>>> import numpy as np
>>> import numpy.linalg as la
>>> np.set_printoptions(precision=2, suppress=True, linewidth=160)
>>> J = np.load("m.npy")
>>> J
array([[ 0,  0,  2,  0, -8],
       [ 0,  0,  0,  0, -8],
       [ 0,  0,  8,  0,  8],
       [-9,  0,  0,  0,  0]])
>>> # looks like rank 3
>>> rng = np.random.default_rng(4446)
>>> other = J + rng.integers(-2, 3, (4, 3)) @ rng.integers(-2, 3, (3, 5))
>>> other
array([[  0,  -4,  -2,  -4,  -6],
       [ -4,  -8,  -8,  -6,  -2],
       [  6,   6,  10,  -2,   0],
       [-15,  -4,   0,   4,   7]])
>>> other - J
array([[ 0, -4, -4, -4,  2],
       [-4, -8, -8, -6,  6],
       [ 6,  6,  2, -2, -8],
       [-6, -4,  0,  4,  7]])
>>> other = np.array([[-2, -1, -1], [1, 1, 2]])
>>> basis = np.kron(other, J)
>>> round(float(la.norm(basis, 2)), 2), round(float(la.norm(other, 2) * la.norm(J, 2)), 2)
(47.88, 47.88)
>>> t3 = np.stack([J, 4 * J, J[::-1]])
>>> la.matrix_rank(t3.reshape(3, -1))
np.int64(2)
>>> data = 4 * np.eye(5) + np.eye(5, k=1)
>>> data
array([[4., 1., 0., 0., 0.],
       [0., 4., 1., 0., 0.],
       [0., 0., 4., 1., 0.],
       [0., 0., 0., 4., 1.],
       [0., 0., 0., 0., 4.]])
>>> np.allclose(data, data.T)
False
>>> la.matrix_power(data, 4)
array([[256., 256.,  96.,  16.,   1.],
       [  0., 256., 256.,  96.,  16.],
       [  0.,   0., 256., 256.,  96.],
       [  0.,   0.,   0., 256., 256.],
       [  0.,   0.,   0.,   0., 256.]])
>>> np.sort(np.abs(la.eigvals(data)))
array([4., 4., 4., 4., 4.])
>>> vals, vecs = la.eig(data)
>>> vals
array([4., 4., 4., 4., 4.])
>>> np.sort(la.eigvals(la.inv(data)))
array([0.25, 0.25, 0.25, 0.25, 0.25])
>>> np.sort(la.eigvals(data.T))
array([4., 4., 4., 4., 4.])
>>> data @ vecs[:, 0] - vals[0] * vecs[:, 0]
array([0., 0., 0., 0., 0.])
>>> r0, v = data[4], data[0]
>>> r0 @ r0
np.float64(16.0)
>>> pr = (r0 @ v) / (r0 @ r0) * r0
>>> la.matrix_rank(np.outer(r0, v))
np.int64(1)
>>> (v - pr) @ r0
np.float64(0.0)
>>> x0 = np.array([0, 0, -1, 1, 1])
>>> target = data @ x0
>>> target
array([ 0., -1., -3.,  5.,  4.])
>>> la.solve(data, -3 * target)
array([ 0.,  0.,  3., -3., -3.])
>>> la.solve(data.T, data[1])
array([0., 1., 0., 0., 0.])
>>> la.solve(data, data[:, 2])
array([0., 0., 1., 0., 0.])
>>> la.solve(data, target + data[:, 3])
array([ 0.,  0., -1.,  2.,  1.])
>>> np.sort(la.eigvals(data))
array([4., 4., 4., 4., 4.])
>>> [int(la.matrix_rank(la.matrix_power(data, p))) for p in range(1, 6)]
[5, 5, 5, 5, 5]
>>> la.matrix_rank(data - data[0, 0] * np.eye(5))
np.int64(4)
>>> arr = np.array([[0, 0, 0, 0, 0, 0],
...     [0, 34, 5, 40, 13, 20],
...     [0, 5, 26, 25, 2, 4],
...     [0, 40, 25, 66, 15, 20],
...     [0, 13, 2, 15, 5, 8],
...     [0, 20, 4, 20, 8, 16]])
>>> arr
array([[ 0,  0,  0,  0,  0,  0],
       [ 0, 34,  5, 40, 13, 20],
       [ 0,  5, 26, 25,  2,  4],
       [ 0, 40, 25, 66, 15, 20],
       [ 0, 13,  2, 15,  5,  8],
       [ 0, 20,  4, 20,  8, 16]])
>>> x0 = np.array([5, 2, 3, 4, 5, 3])
>>> a = np.maximum(arr @ x0, 0)
>>> arr.T @ a
array([    0, 41955, 22312, 63049, 15979, 23928])
>>> a
array([  0, 368, 210, 554, 141, 220])
>>> np.maximum(arr @ x0, 0) - np.maximum(-arr @ x0, 0)
array([  0, 368, 210, 554, 141, 220])
>>> np.maximum(arr @ (3 * x0), 0)
array([   0, 1104,  630, 1662,  423,  660])
>>> arr @ arr
array([[   0,    0,    0,    0,    0,    0],
       [   0, 3350, 1406, 4720, 1277, 1924],
       [   0, 1406, 1346, 2610,  534,  784],
       [   0, 4720, 2610, 7206, 1795, 2660],
       [   0, 1277,  534, 1795,  487,  736],
       [   0, 1924,  784, 2660,  736, 1136]])
>>> np.round(np.sort(la.eigvals(arr).real), 2) + 0
array([  0.  ,   0.  ,   0.  ,   6.93,  27.21, 112.86])
>>> (arr != 0).astype(int)
array([[0, 0, 0, 0, 0, 0],
       [0, 1, 1, 1, 1, 1],
       [0, 1, 1, 1, 1, 1],
       [0, 1, 1, 1, 1, 1],
       [0, 1, 1, 1, 1, 1],
       [0, 1, 1, 1, 1, 1]])
>>> np.flatnonzero(la.matrix_power((arr != 0) + (arr.T != 0) + np.eye(6), 6)[3])
array([1, 2, 3, 4, 5])
>>> idx = rng.permutation(6)
>>> idx
array([1, 4, 2, 0, 3, 5])
>>> other = arr[idx][:, idx]
>>> np.diag(other)
array([34,  5, 26,  0, 66, 16])
>>> np.allclose(other, arr)
False
>>> np.round(la.det(other), 2), round(la.det(arr[idx]), 2)
(np.float64(0.0), np.float64(0.0))
>>> np.round(np.sort(np.abs(la.eigvals(other))), 2) + 0
array([  0.  ,   0.  ,   0.  ,   6.93,  27.21, 112.86])
